% ipython --no-banner

In [1]: import numpy as np

In [2]: from numpy import linalg as LA

In [3]: np.set_printoptions(precision=2, suppress=True, linewidth=140)

In [4]: feats = np.load("w.npy")

In [5]: feats.round(2) + 0
Out[5]: 
array([[-0.07, -0.36, -0.33,  0.24, -0.04,  0.11,  0.1 ,  0.64,  0.  ,  0.37, -0.36],
       [-0.14, -0.72, -0.12,  0.1 , -0.12,  0.07,  0.37, -0.44, -0.09, -0.29, -0.03],
       [-0.54,  0.11, -0.51,  0.06, -0.25, -0.25, -0.22,  0.16, -0.03, -0.3 ,  0.38],
       [-0.54, -0.15,  0.28, -0.57, -0.17,  0.18, -0.29, -0.02,  0.11,  0.07, -0.35],
       [-0.14,  0.15,  0.29,  0.24, -0.37, -0.34,  0.07, -0.05, -0.69,  0.12, -0.25],
       [-0.07, -0.36,  0.26, -0.13,  0.05, -0.06, -0.04,  0.09, -0.17,  0.51,  0.69],
       [ 0.03,  0.07, -0.38,  0.1 ,  0.05,  0.58, -0.41, -0.36, -0.4 ,  0.24,  0.  ],
       [-0.07,  0.11, -0.33, -0.05, -0.1 , -0.4 ,  0.13, -0.46,  0.34,  0.58, -0.14],
       [-0.37,  0.39, -0.03, -0.11,  0.09,  0.4 ,  0.71,  0.05, -0.09,  0.1 ,  0.13],
       [-0.03, -0.07, -0.25, -0.4 ,  0.67, -0.34,  0.04,  0.03, -0.41, -0.07, -0.15],
       [-0.47,  0.  ,  0.28,  0.59,  0.52, -0.03, -0.16, -0.13,  0.17,  0.04, -0.06]])

In [6]: np.round((feats - feats.T) / 2, 2) + 0
Out[6]: 
array([[ 0.  , -0.11,  0.11,  0.39,  0.05,  0.09,  0.03,  0.36,  0.19,  0.2 ,  0.06],
       [ 0.11,  0.  , -0.11,  0.12, -0.14,  0.21,  0.15, -0.27, -0.24, -0.11, -0.01],
       [-0.11,  0.11,  0.  , -0.11, -0.27, -0.25,  0.08,  0.24,  0.  , -0.02,  0.05],
       [-0.39, -0.12,  0.11,  0.  , -0.21,  0.15, -0.2 ,  0.02,  0.11,  0.24, -0.47],
       [-0.05,  0.14,  0.27,  0.21,  0.  , -0.19,  0.01,  0.02, -0.39, -0.28, -0.39],
       [-0.09, -0.21,  0.25, -0.15,  0.19,  0.  , -0.31,  0.25, -0.28,  0.43,  0.36],
       [-0.03, -0.15, -0.08,  0.2 , -0.01,  0.31,  0.  , -0.25, -0.55,  0.1 ,  0.08],
       [-0.36,  0.27, -0.24, -0.02, -0.02, -0.25,  0.25,  0.  ,  0.15,  0.28, -0.01],
       [-0.19,  0.24,  0.  , -0.11,  0.39,  0.28,  0.55, -0.15,  0.  ,  0.26, -0.02],
       [-0.2 ,  0.11,  0.02, -0.24,  0.28, -0.43, -0.1 , -0.28, -0.26,  0.  , -0.09],
       [-0.06,  0.01, -0.05,  0.47,  0.39, -0.36, -0.08,  0.01,  0.02,  0.09,  0.  ]])

In [7]: feats.inv()
---------------------------------------------------------------------------
AttributeError                            Traceback (most recent call last)
Cell In[7], line 1
----> 1 feats.inv()

AttributeError: 'numpy.ndarray' object has no attribute 'inv'

In [8]: round(np.abs(LA.eigvals(feats)).max(), 2)
Out[8]: np.float64(1.0)

In [9]: np.round((feats + feats.T) / 2, 2) + 0
Out[9]: 
array([[-0.07, -0.25, -0.43, -0.15, -0.09,  0.02,  0.07,  0.29, -0.18,  0.17, -0.42],
       [-0.25, -0.72,  0.  , -0.02,  0.02, -0.14,  0.22, -0.16,  0.15, -0.18, -0.02],
       [-0.43,  0.  , -0.51,  0.17,  0.02,  0.  , -0.3 , -0.08, -0.03, -0.27,  0.33],
       [-0.15, -0.02,  0.17, -0.57,  0.04,  0.02, -0.09, -0.03,  0.  , -0.16,  0.12],
       [-0.09,  0.02,  0.02,  0.04, -0.37, -0.15,  0.06, -0.07, -0.3 ,  0.4 ,  0.14],
       [ 0.02, -0.14,  0.  ,  0.02, -0.15, -0.06,  0.27, -0.16,  0.11,  0.08,  0.33],
       [ 0.07,  0.22, -0.3 , -0.09,  0.06,  0.27, -0.41, -0.11,  0.15,  0.14, -0.08],
       [ 0.29, -0.16, -0.08, -0.03, -0.07, -0.16, -0.11, -0.46,  0.19,  0.3 , -0.14],
       [-0.18,  0.15, -0.03,  0.  , -0.3 ,  0.11,  0.15,  0.19, -0.09, -0.15,  0.15],
       [ 0.17, -0.18, -0.27, -0.16,  0.4 ,  0.08,  0.14,  0.3 , -0.15, -0.07, -0.06],
       [-0.42, -0.02,  0.33,  0.12,  0.14,  0.33, -0.08, -0.14,  0.15, -0.06, -0.06]])

In [10]: Y = feats / np.sqrt((feats ** 2).mean(axis=1, keepdims=True))

In [11]: LA.matrix_rank(feats - feats.mean(axis=1, keepdims=True))
Out[11]: np.int64(10)

In [12]: np.round(feats - feats.mean(axis=1, keepdims=True), 2) + 0
Out[12]: 
array([[-0.1 , -0.39, -0.36,  0.21, -0.06,  0.08,  0.07,  0.61, -0.03,  0.34, -0.39],
       [-0.01, -0.59,  0.01,  0.23,  0.  ,  0.2 ,  0.5 , -0.31,  0.04, -0.17,  0.1 ],
       [-0.41,  0.23, -0.38,  0.19, -0.13, -0.13, -0.09,  0.29,  0.1 , -0.17,  0.5 ],
       [-0.41, -0.01,  0.41, -0.43, -0.04,  0.31, -0.16,  0.11,  0.24,  0.21, -0.22],
       [-0.05,  0.24,  0.38,  0.33, -0.29, -0.25,  0.16,  0.03, -0.6 ,  0.21, -0.16],
       [-0.14, -0.43,  0.19, -0.2 , -0.02, -0.13, -0.11,  0.02, -0.24,  0.44,  0.62],
       [ 0.08,  0.11, -0.33,  0.15,  0.09,  0.62, -0.37, -0.31, -0.35,  0.28,  0.04],
       [-0.03,  0.15, -0.29, -0.01, -0.06, -0.37,  0.17, -0.43,  0.37,  0.61, -0.11],
       [-0.49,  0.27, -0.14, -0.22, -0.02,  0.28,  0.59, -0.07, -0.2 , -0.01,  0.01],
       [ 0.06,  0.02, -0.16, -0.31,  0.76, -0.25,  0.13,  0.12, -0.32,  0.02, -0.06],
       [-0.54, -0.07,  0.21,  0.52,  0.46, -0.1 , -0.23, -0.2 ,  0.1 , -0.03, -0.13]])

In [13]: Y[3]
Out[13]: array([-1.79, -0.48,  0.93, -1.88, -0.57,  0.58, -0.96, -0.05,  0.36,  0.25, -1.17])

In [14]: LA.norm(Y, axis=1)
Out[14]: array([3.32, 3.32, 3.32, 3.32, 3.32, 3.32, 3.32, 3.32, 3.32, 3.32, 3.32])
